% python3 -q
>>> import numpy as np
>>> np.set_printoptions(suppress=True, linewidth=200)
>>> K = np.loadtxt("out1.csv", delimiter=",")
>>> print(K)
[[-0.1  -0.1   0.6   0.1  -0.8  -0.8  -0.5  -1.1  -0.16 -0.1 ]
 [-0.9  -0.2  -0.1   0.2  -0.3  -0.8  -0.3   1.    0.99  0.3 ]
 [ 0.7   0.8   0.1   1.   -2.   -2.   -1.8   0.3   2.41  0.8 ]
 [ 1.4   0.   -1.1  -1.    0.3   0.3   0.5   0.2  -1.02 -0.3 ]
 [ 0.8   1.3   0.4  -0.9   1.8  -1.    0.3  -1.    0.24  0.1 ]
 [ 0.6   1.3  -0.7   0.8  -0.7   0.7   0.3   0.4  -3.09 -1.  ]
 [ 1.4   0.5   1.3  -0.7  -0.2   0.8  -0.1   0.4   4.45  1.5 ]
 [ 0.5   0.9   0.5   1.1  -2.1  -0.6  -0.7  -0.1  -5.76 -1.9 ]
 [ 0.6  -1.2   0.5   0.9  -1.5   0.6  -0.7   3.2  -2.23 -0.7 ]
 [ 0.6   1.1   0.5  -0.4   0.1   1.2   0.    0.5   3.43  1.2 ]
 [-1.   -0.7  -0.5   1.4   1.6  -0.2   0.9   1.7   2.54  0.9 ]
 [-0.2   0.2   2.2  -0.2  -0.1   0.5  -0.9  -0.5   0.96  0.3 ]
 [ 0.3  -2.    0.2  -0.7   1.    0.1   1.8   0.4  -0.88 -0.3 ]
 [ 0.5   1.5   1.    0.8  -0.9   0.8   0.3  -0.9   4.01  1.4 ]
 [-1.3  -0.4   0.7  -0.1   0.7   0.4   1.3  -0.5  -4.51 -1.5 ]
 [-0.2   0.6  -0.1  -1.7  -0.5   0.9  -0.5  -2.3  -2.52 -0.8 ]
 [ 1.2  -0.6   1.2   0.9   0.1   0.8   0.1  -0.7   6.04  2.  ]
 [-1.6   0.6   0.7   1.    1.7  -1.1   1.5   0.7   3.17  1.1 ]
 [ 2.1   1.1  -1.1  -0.6  -0.9   0.1  -0.4   1.2  -2.93 -1.  ]
 [ 1.1  -0.9  -0.9   0.5   0.3   0.7  -0.9  -1.6  -1.28 -0.4 ]
 [ 0.3   0.6   1.5   0.2   0.7  -0.5   0.9   1.6   0.18  0.1 ]
 [-0.1  -2.    1.   -1.1  -0.7   0.2  -0.4   1.4   0.03  0.  ]]
>>> cov = np.cov(K, rowvar=False)
>>> print(np.round(np.median(K, axis=0), 2))
[ 0.5   0.35  0.5   0.15 -0.15  0.25 -0.05  0.35  0.1   0.05]
>>> print(np.round(np.linalg.eigvalsh(cov)[::-1], 2) + 0)
[10.52  2.01  1.75  1.09  0.9   0.63  0.5   0.28  0.16  0.  ]
>>> print(round(np.corrcoef(K[:, 5], K[:, 0])[0, 1], 2))
0.27
>>> B = np.c_[K[:, :4] @ np.array([[-3, -2, -2, -2], [1, 3, 1, 3], [-3, -1, 3, 1], [-3, 1, -1, 3]]), np.array([1, 3, 2, 0, 0, 2, 0, 3, 3, 1, 3, 2, 3, 0, 1, 0, 2, 3, 3, 1, 1, 1])]
>>> print(B.round(2) + 0)
[[ -1.9  -0.6   1.8   0.8   1. ]
 [  2.2   1.5   1.1   1.7   3. ]
 [ -4.6   1.9  -1.3   4.1   2. ]
 [  2.1  -2.7  -5.1  -6.9   0. ]
 [  0.4   1.    1.8   0.    0. ]
 [ -0.8   4.2  -2.8   4.4   2. ]
 [ -5.5  -3.3   2.3  -2.1   0. ]
 [ -5.4   2.3   0.3   5.5   3. ]
 [ -7.2  -4.4  -1.8  -1.6   3. ]
 [ -1.    1.2   1.8   1.4   1. ]
 [ -0.4   1.8  -1.6   3.6   3. ]
 [ -5.2  -1.4   7.4   2.6   2. ]
 [ -1.4  -7.5  -1.3  -8.5   3. ]
 [ -5.4   3.3   2.7   6.9   0. ]
 [  1.7   0.6   4.4   1.8   1. ]
 [  6.6   0.6   2.4  -3.    0. ]
 [-10.5  -4.5  -0.3  -0.3   2. ]
 [  0.3   5.3   4.9   8.7   3. ]
 [ -0.1  -0.4  -5.8  -3.8   3. ]
 [ -3.   -3.5  -6.3  -4.3   1. ]
 [ -5.4  -0.1   4.3   3.3   1. ]
 [ -1.4  -7.9   2.3  -8.1   1. ]]
>>> print(np.round(np.linalg.norm(np.linalg.qr(K)[0].T @ B, axis=0) ** 2 / ((B ** 2).sum(axis=0) + 1e-12), 2))
[1.   1.   1.   1.   0.44]
>>> print(np.round(np.linalg.norm(B - K @ np.linalg.lstsq(K, B)[0], axis=0), 2) + 0)
[0.   0.   0.   0.   6.88]
>>> print(np.round(np.linalg.lstsq(K, B[:, 0])[0], 2) + 0)
[-3.  1. -3. -3.  0.  0.  0.  0.  0.  0.]
>>> m1 = np.load("dump.npy")
>>> print(m1)
[[ 0.  0.  0.  0.  0.  0.  0.  0.  0.  0.  0.  3.]
 [ 0.  0.  0.  0.  0.  0.  0.  0.  0.  0.  0.  1.]
 [ 0.  0.  0.  0.  0.  0.  0.  0.  0.  0.  0. -3.]
 [ 0.  0.  0.  0.  0.  0.  0.  0.  0.  0.  0.  1.]
 [ 0.  0.  0.  0.  0.  0.  0.  0.  0.  0.  0. -1.]
 [ 0.  0.  0.  0.  0.  0.  0.  0.  0.  0.  0.  3.]
 [ 0.  0.  0.  0.  0.  0.  0.  0.  0.  0.  0. -1.]
 [ 0.  0.  0.  0.  0.  0.  0.  0.  0.  0.  0. -1.]
 [ 0.  0.  0.  0.  0.  0.  0.  0.  0.  0.  0.  2.]
 [ 0.  0.  0.  0.  0.  0.  0.  0.  0.  0.  0. -2.]
 [ 0.  0.  0.  0.  0.  0.  0.  0.  0.  0.  0.  1.]
 [ 3.  1. -3.  1. -1.  3. -1. -1.  2. -2.  1.  0.]]
>>> # looks like rank 2
>>> print(np.round(np.linalg.eigvalsh(m1).min(), 2))
-6.4
>>> print([round(float(np.linalg.det(m1[:i, :i])), 2) + 0 for i in range(1, 13)])
[0.0, 0.0, 0.0, 0.0, 0.0, 0.0, 0.0, 0.0, 0.0, 0.0, 0.0, 0.0]
>>> rng = np.random.default_rng(769770)
>>> idx = rng.permutation(12)
>>> print(idx)
[ 9  4  2  7  1  5 10  0  3  8  6 11]
>>> B = m1[idx][:, idx]
>>> print(np.round(np.sort(np.abs(np.linalg.eigvals(B))), 2) + 0)
[0.  0.  0.  0.  0.  0.  0.  0.  0.  0.  6.4 6.4]
>>> print(np.trace(B))
0.0
>>> rk = np.linalg.matrix_rank(m1)
>>> print(rk)
2
>>> ns = np.linalg.svd(m1)[2][rk:].T
>>> print(ns.shape)
(12, 10)
>>> print([int(np.linalg.matrix_rank(m1[:, :j + 1])) for j in range(12)])
[1, 1, 1, 1, 1, 1, 1, 1, 1, 1, 1, 2]
>>> print([int(np.linalg.matrix_rank(np.delete(m1, i, axis=0))) for i in range(12)])
[2, 2, 2, 2, 2, 2, 2, 2, 2, 2, 2, 1]
>>> print([int(np.linalg.matrix_rank(m1[:i])) for i in range(1, len(m1) + 1)])
[1, 1, 1, 1, 1, 1, 1, 1, 1, 1, 1, 2]
>>> x0 = np.array([-2, -1, -3, 2, -1, -1, 2, -3, 1, 0, -3, -2])
>>> print(np.linalg.norm(m1 @ x0) <= np.linalg.norm(m1, 2) * np.linalg.norm(x0) + 1e-9)
True
>>> print(m1 @ (2 * x0))
[-12.  -4.  12.  -4.   4. -12.   4.   4.  -8.   8.  -4.   4.]
>>> f, g = m1[7], m1[11]
>>> print(f @ f)
1.0
>>> pr = (f @ g) / (f @ f) * f
>>> print((g - pr) @ f)
0.0
>>> print(np.outer(f, g))
[[ 0.  0. -0.  0. -0.  0. -0. -0.  0. -0.  0.  0.]
 [ 0.  0. -0.  0. -0.  0. -0. -0.  0. -0.  0.  0.]
 [ 0.  0. -0.  0. -0.  0. -0. -0.  0. -0.  0.  0.]
 [ 0.  0. -0.  0. -0.  0. -0. -0.  0. -0.  0.  0.]
 [ 0.  0. -0.  0. -0.  0. -0. -0.  0. -0.  0.  0.]
 [ 0.  0. -0.  0. -0.  0. -0. -0.  0. -0.  0.  0.]
 [ 0.  0. -0.  0. -0.  0. -0. -0.  0. -0.  0.  0.]
 [ 0.  0. -0.  0. -0.  0. -0. -0.  0. -0.  0.  0.]
 [ 0.  0. -0.  0. -0.  0. -0. -0.  0. -0.  0.  0.]
 [ 0.  0. -0.  0. -0.  0. -0. -0.  0. -0.  0.  0.]
 [ 0.  0. -0.  0. -0.  0. -0. -0.  0. -0.  0.  0.]
 [-3. -1.  3. -1.  1. -3.  1.  1. -2.  2. -1. -0.]]
>>> print(pr)
[ 0.  0.  0.  0.  0.  0.  0.  0.  0.  0.  0. -0.]
>>> feats = np.loadtxt("w.csv", delimiter=",")
>>> print(feats)
[[ 6. -2. -1. -3. -2.  0.  0.  3. -1. -1.  0.  2.  0. -1.]
 [ 3. -8.  1.  2.  2.  0.  2.  0.  3.  1.  1.  1. -3.  0.]
 [ 2. -1.  3.  3.  2. -1. -2.  0.  3. -1. -2.  0.  2.  0.]
 [ 3.  1.  2.  9. -1. -3. -2.  0.  0.  2. -2. -2. -1. -2.]
 [ 2. -1.  0. -1.  5. -2. -1.  2.  0.  2.  2.  0.  3.  1.]
 [ 3. -3.  0.  3.  2.  0. -2.  2. -1.  0.  3. -3. -2.  3.]
 [ 3.  3. -2.  3. -1. -1.  5.  2.  1. -2. -1.  3. -1.  3.]
 [ 0. -1.  2. -1.  0.  2. -1.  2.  3.  1.  1. -2.  1.  2.]
 [ 2.  2. -2.  0.  0. -1.  0. -2.  2.  2.  3.  3.  0.  1.]
 [-2. -1.  2. -1. -3. -2.  0. -3.  1.  0. -2.  0. -3. -2.]
 [-2.  2. -3. -2. -2.  1. -1. -1. -1. -2.  8. -2.  2.  2.]
 [-3.  3.  1.  3.  3. -3.  3.  0.  3.  1.  3. -5. -2.  2.]
 [ 1.  3. -1. -2.  1. -2. -1.  3.  3.  0.  1.  2.  4. -2.]
 [-2. -2.  0. -1. -3.  3. -2.  1.  2.  0. -1.  1.  1. -2.]]
>>> U, sigma, Vh = np.linalg.svd(m1)
>>> V = Vh[:(sigma > 1e-8).sum()]
>>> x0 = m1[7] + 2 * m1[6] + rng.integers(2) * np.eye(12)[2]
>>> print(x0)
[ 0.  0.  0.  0.  0.  0.  0.  0.  0.  0.  0. -3.]
>>> print(np.round(V.T @ V, 2))
[[ 0.22  0.07 -0.22  0.07 -0.07  0.22 -0.07 -0.07  0.15 -0.15  0.07  0.  ]
 [ 0.07  0.02 -0.07  0.02 -0.02  0.07 -0.02 -0.02  0.05 -0.05  0.02  0.  ]
 [-0.22 -0.07  0.22 -0.07  0.07 -0.22  0.07  0.07 -0.15  0.15 -0.07  0.  ]
 [ 0.07  0.02 -0.07  0.02 -0.02  0.07 -0.02 -0.02  0.05 -0.05  0.02  0.  ]
 [-0.07 -0.02  0.07 -0.02  0.02 -0.07  0.02  0.02 -0.05  0.05 -0.02  0.  ]
 [ 0.22  0.07 -0.22  0.07 -0.07  0.22 -0.07 -0.07  0.15 -0.15  0.07  0.  ]
 [-0.07 -0.02  0.07 -0.02  0.02 -0.07  0.02  0.02 -0.05  0.05 -0.02  0.  ]
 [-0.07 -0.02  0.07 -0.02  0.02 -0.07  0.02  0.02 -0.05  0.05 -0.02  0.  ]
 [ 0.15  0.05 -0.15  0.05 -0.05  0.15 -0.05 -0.05  0.1  -0.1   0.05  0.  ]
 [-0.15 -0.05  0.15 -0.05  0.05 -0.15  0.05  0.05 -0.1   0.1  -0.05  0.  ]
 [ 0.07  0.02 -0.07  0.02 -0.02  0.07 -0.02 -0.02  0.05 -0.05  0.02  0.  ]
 [ 0.    0.    0.    0.    0.    0.    0.    0.    0.    0.    0.    1.  ]]
